$ python -q
>>> import numpy as np
>>> from numpy import linalg as LA
>>> np.set_printoptions(precision=2, suppress=True, linewidth=200)
>>> def rd(a):
...     return np.round(a, 2) + 0
... 
>>> mat = np.array([[0, 3, 3, 2, 1, 2, 2],
...     [1, 3, 1, 0, 0, 3, 0],
...     [0, 0, 3, 2, 1, 3, 0],
...     [1, 0, 0, 0, 0, 3, 0],
...     [1, 1, 1, 1, 1, 2, 2],
...     [0, 0, 2, 2, 1, 1, 1]])
>>> Y = np.array([[5, 2], [-5, 2], [-9, -4], [-1, 8], [8, -4], [-8, -9], [-6, 7]])
>>> np.einsum("ij,ij->i", mat, mat)
array([31, 20, 23, 10, 13, 11])
>>> LA.matrix_rank(np.vstack([mat, Y.T]))
np.int64(7)
>>> Y.T @ mat.T
array([[-64, -43, -45, -19, -30, -26],
       [  2, -23, -27, -25,   0,   2]])
>>> x0 = np.array([2, -3, 1, 2, -3, 1, -3])
>>> a = np.maximum(mat @ x0, 0)
>>> mat.T @ a
array([ 5,  0, 23, 16,  8, 37,  1])
>>> a
array([0, 0, 7, 5, 0, 1])
>>> np.flatnonzero(a > 1e-9)
array([2, 3, 5])
>>> np.maximum(mat @ x0, 0) - np.maximum(-mat @ x0, 0)
array([-9, -3,  7,  5, -5,  1])
>>> rd(np.tanh(mat @ x0))
array([-1.  , -1.  ,  1.  ,  1.  , -1.  ,  0.76])
>>> u = np.array([0, 5, 2])
>>> np.cross(mat[0, :3], mat[2, :3])
array([9, 0, 0])
>>> np.polyval(u, mat[0])
array([ 2, 17, 17, 12,  7, 12, 12])
>>> M = np.load("run8.npy")
>>> M
array([[ 0,  0,  0,  0, 12,  6,  4, 10,  0,  0,  2],
       [ 0,  0,  0,  0,  0,  0,  0,  0,  0,  0,  0],
       [ 0,  0,  0,  0,  2,  0,  0,  1,  0,  0,  7],
       [ 1,  0,  0,  0,  0,  0,  0,  2,  0,  0,  0],
       [ 0,  0,  0,  0,  0,  0,  0,  4,  0,  0,  1],
       [ 0,  0,  0,  0,  0,  0,  0,  3,  0,  0,  1],
       [ 0,  0,  0,  0,  2,  0,  0,  3,  0,  1,  0],
       [ 0,  0,  0,  0,  0,  0,  0,  3,  0,  2,  4],
       [ 0,  0,  0,  0,  0,  0,  0,  0,  0,  0,  0],
       [ 0,  0,  0,  0,  0,  6,  0,  4,  2,  0,  7],
       [ 0,  0,  0,  0,  0,  0,  0,  0,  0,  0,  1],
       [ 0,  0,  0,  0,  0,  0,  0,  0,  0,  0,  0],
       [ 0,  0,  0,  0,  0,  0,  0,  0,  0,  0,  0],
       [ 0,  0,  0,  0,  8,  0,  0,  3,  0,  0,  0],
       [ 0,  0,  4,  0, 12, 10,  3, 17,  0,  2,  8],
       [ 0,  0,  0,  0,  0,  0,  0,  0,  0,  0,  0],
       [ 0,  0,  0,  0,  0,  0,  0,  0,  0,  0,  0],
       [ 0,  0,  0,  0,  2,  0,  0,  0,  0,  0,  4],
       [ 5,  9, 18,  6, 26, 19, 15, 31,  6,  7, 14],
       [ 0,  0,  0,  0,  0,  4,  0,  0,  0,  0,  1],
       [ 0,  0,  0,  0,  6,  9,  0, 12,  2,  0,  8],
       [ 0,  0,  0,  0,  0,  3,  0,  6,  0,  0,  1],
       [ 0, 10,  3,  8,  4, 10,  0, 16,  2,  1, 14],
       [ 0,  0,  0,  0,  0,  0,  0,  0,  0,  0,  4],
       [ 0,  0,  0,  0,  0,  0,  0,  1,  0,  0,  4],
       [ 0,  0,  0,  0,  0,  0,  0,  0,  0,  0,  3],
       [ 0,  0,  0,  0,  0,  0,  0,  0,  0,  0,  0],
       [ 0,  0,  0,  0,  0,  0,  0,  0,  0,  0,  0],
       [ 1,  9, 12,  8, 16, 14,  5, 25,  2,  6, 14],
       [ 0,  3,  0,  7,  0,  0,  0,  5,  0,  1, 11],
       [ 3,  0,  3,  0,  0, 11,  0, 16,  0,  0,  5],
       [ 0,  0,  0,  0,  4,  0,  0,  0,  0,  0,  1],
       [ 0,  0,  0,  0,  4,  6,  0,  3,  2,  0,  0]])
>>> C2 = np.cov(M, rowvar=False)
>>> C2.shape
(11, 11)
>>> rd(np.corrcoef(M[:, 9], M[:, 3])[0, 1])
np.float64(0.7)
>>> q, evecs = LA.qr(M[:, :4])[0], LA.qr(M[:, 4:])[0]
>>> sv = LA.svd(q.T @ evecs, compute_uv=False)
>>> rd(sv)
array([0.98, 0.76, 0.73, 0.41])
>>> C = M[[19, 7]].astype(float)
>>> for _ in range(7):
...     lab = LA.norm(M[:, None] - C, axis=-1).argmin(axis=1)
...     C = np.array([M[lab == j].mean(axis=0) for j in range(2)])
... 
>>> lab
array([1, 0, 0, 0, 0, 0, 0, 0, 0, 0, 0, 0, 0, 0, 1, 0, 0, 0, 1, 0, 1, 0, 1, 0, 0, 0, 0, 0, 1, 0, 1, 0, 0])
>>> np.bincount(lab)
array([26,  7])
>>> rd(LA.norm(mat, 2))
np.float64(8.95)
>>> rd(LA.norm(mat, axis=1))
array([5.57, 4.47, 4.8 , 3.16, 3.61, 3.32])
>>> mat[0] @ mat[4]
np.int64(17)
>>> rd(LA.norm(mat[0] - mat[4]))
np.float64(3.16)
>>> rd(LA.norm(mat) ** 2 / LA.norm(mat, 2) ** 2)
np.float64(1.35)
>>> LA.norm(mat, axis=1).argmax()
np.int64(0)
>>> rd(LA.norm(mat, 1)), rd(LA.norm(mat, np.inf))
(np.float64(14.0), np.float64(13.0))
>>> t = np.radians(36)
>>> Rm = np.eye(11)
>>> Rm[10, 10] = Rm[4, 4] = np.cos(t)
>>> Rm[10, 4], Rm[4, 10] = -np.sin(t), np.sin(t)
>>> rd(Rm)
array([[ 1.  ,  0.  ,  0.  ,  0.  ,  0.  ,  0.  ,  0.  ,  0.  ,  0.  ,  0.  ,  0.  ],
       [ 0.  ,  1.  ,  0.  ,  0.  ,  0.  ,  0.  ,  0.  ,  0.  ,  0.  ,  0.  ,  0.  ],
       [ 0.  ,  0.  ,  1.  ,  0.  ,  0.  ,  0.  ,  0.  ,  0.  ,  0.  ,  0.  ,  0.  ],
       [ 0.  ,  0.  ,  0.  ,  1.  ,  0.  ,  0.  ,  0.  ,  0.  ,  0.  ,  0.  ,  0.  ],
       [ 0.  ,  0.  ,  0.  ,  0.  ,  0.81,  0.  ,  0.  ,  0.  ,  0.  ,  0.  ,  0.59],
       [ 0.  ,  0.  ,  0.  ,  0.  ,  0.  ,  1.  ,  0.  ,  0.  ,  0.  ,  0.  ,  0.  ],
       [ 0.  ,  0.  ,  0.  ,  0.  ,  0.  ,  0.  ,  1.  ,  0.  ,  0.  ,  0.  ,  0.  ],
       [ 0.  ,  0.  ,  0.  ,  0.  ,  0.  ,  0.  ,  0.  ,  1.  ,  0.  ,  0.  ,  0.  ],
       [ 0.  ,  0.  ,  0.  ,  0.  ,  0.  ,  0.  ,  0.  ,  0.  ,  1.  ,  0.  ,  0.  ],
       [ 0.  ,  0.  ,  0.  ,  0.  ,  0.  ,  0.  ,  0.  ,  0.  ,  0.  ,  1.  ,  0.  ],
       [ 0.  ,  0.  ,  0.  ,  0.  , -0.59,  0.  ,  0.  ,  0.  ,  0.  ,  0.  ,  0.81]])
>>> Y = M @ Rm.T
>>> rd(LA.det(Rm)), rd(np.trace(Rm))
(np.float64(1.0), np.float64(10.62))
>>> np.allclose(LA.norm(M, axis=1), LA.norm(Y, axis=1))
True
>>> rd(LA.svd(M, compute_uv=False)), rd(LA.svd(Y, compute_uv=False))
(array([81.87, 21.59, 15.85, 12.2 ,  8.31,  7.61,  4.26,  2.99,  2.7 ,  2.46,  1.44]), array([81.87, 21.59, 15.85, 12.2 ,  8.31,  7.61,  4.26,  2.99,  2.7 ,  2.46,  1.44]))
>>> rng = np.random.default_rng(136331)
>>> t = np.sort(rng.uniform(-2, 2, 29))
>>> K = np.c_[t, t ** 2, t ** 3] @ np.array([[0, 0, 2, 1, 1, 3, 1, 1],
...     [3, 1, 2, 2, 1, 3, 3, 2],
...     [3, 0, 2, 1, 1, 3, 2, 1]])
>>> rd(K)
array([[ -6.85,   3.05,  -8.07,  -0.98,  -4.03, -12.1 ,  -3.26,  -0.98],
       [ -5.36,   2.73,  -6.88,  -0.71,  -3.44, -10.32,  -2.49,  -0.71],
       [ -2.42,   1.98,  -4.43,  -0.23,  -2.21,  -6.64,  -1.04,  -0.23],
       [ -1.64,   1.73,  -3.72,  -0.13,  -1.86,  -5.59,  -0.68,  -0.13],
       [ -1.61,   1.72,  -3.7 ,  -0.13,  -1.85,  -5.55,  -0.67,  -0.13],
       [ -0.72,   1.38,  -2.83,  -0.04,  -1.41,  -4.24,  -0.27,  -0.04],
       [  0.24,   0.81,  -1.64,  -0.01,  -0.82,  -2.46,   0.07,  -0.01],
       [  0.44,   0.44,  -1.03,  -0.08,  -0.51,  -1.54,   0.07,  -0.08],
       [  0.24,   0.12,  -0.54,  -0.15,  -0.27,  -0.81,  -0.07,  -0.15],
       [  0.22,   0.11,  -0.52,  -0.15,  -0.26,  -0.77,  -0.07,  -0.15],
       [  0.21,   0.1 ,  -0.5 ,  -0.15,  -0.25,  -0.75,  -0.08,  -0.15],
       [  0.07,   0.03,  -0.3 ,  -0.12,  -0.15,  -0.45,  -0.09,  -0.12],
       [  0.06,   0.02,  -0.27,  -0.11,  -0.13,  -0.4 ,  -0.09,  -0.11],
       [  0.03,   0.01,  -0.21,  -0.09,  -0.1 ,  -0.31,  -0.08,  -0.09],
       [  0.01,   0.  ,  -0.09,  -0.04,  -0.04,  -0.13,  -0.04,  -0.04],
       [  0.  ,   0.  ,  -0.07,  -0.03,  -0.04,  -0.11,  -0.03,  -0.03],
       [  0.  ,   0.  ,  -0.03,  -0.01,  -0.01,  -0.04,  -0.01,  -0.01],
       [  0.  ,   0.  ,   0.03,   0.02,   0.02,   0.05,   0.02,   0.02],
       [  0.  ,   0.  ,   0.04,   0.02,   0.02,   0.05,   0.02,   0.02],
       [  0.2 ,   0.05,   0.59,   0.35,   0.3 ,   0.89,   0.41,   0.35],
       [  0.22,   0.06,   0.63,   0.37,   0.31,   0.94,   0.45,   0.37],
       [  3.01,   0.57,   3.51,   2.33,   1.76,   5.27,   3.33,   2.33],
       [  4.28,   0.76,   4.6 ,   3.06,   2.3 ,   6.9 ,   4.49,   3.06],
       [ 10.52,   1.56,   9.51,   6.32,   4.76,  14.27,   9.82,   6.32],
       [ 12.34,   1.77,  10.89,   7.21,   5.44,  16.33,  11.32,   7.21],
       [ 12.66,   1.8 ,  11.12,   7.36,   5.56,  16.68,  11.58,   7.36],
       [ 16.27,   2.19,  13.81,   9.09,   6.9 ,  20.71,  14.52,   9.09],
       [ 16.28,   2.19,  13.82,   9.1 ,   6.91,  20.72,  14.53,   9.1 ],
       [ 22.83,   2.83,  18.58,  12.13,   9.29,  27.88,  19.74,  12.13]])
>>> Uu, sv, vt = LA.svd(K)
>>> np.argmax(sv[:-1] / (sv[1:] + 1e-6)) + 1
np.int64(3)
>>> rd(sv)
array([89.81, 13.15,  3.08,  0.  ,  0.  ,  0.  ,  0.  ,  0.  ])
>>> Y = Uu[:, :3] @ np.diag(sv[:3]) @ vt[:3]
>>> rd(LA.norm(K - Y, 2)), rd(sv[3])
(np.float64(0.0), np.float64(0.0))
>>> LA.matrix_rank(Y)
np.int64(3)
>>> LA.matrix_rank(K, rtol=0.05)
np.int64(2)
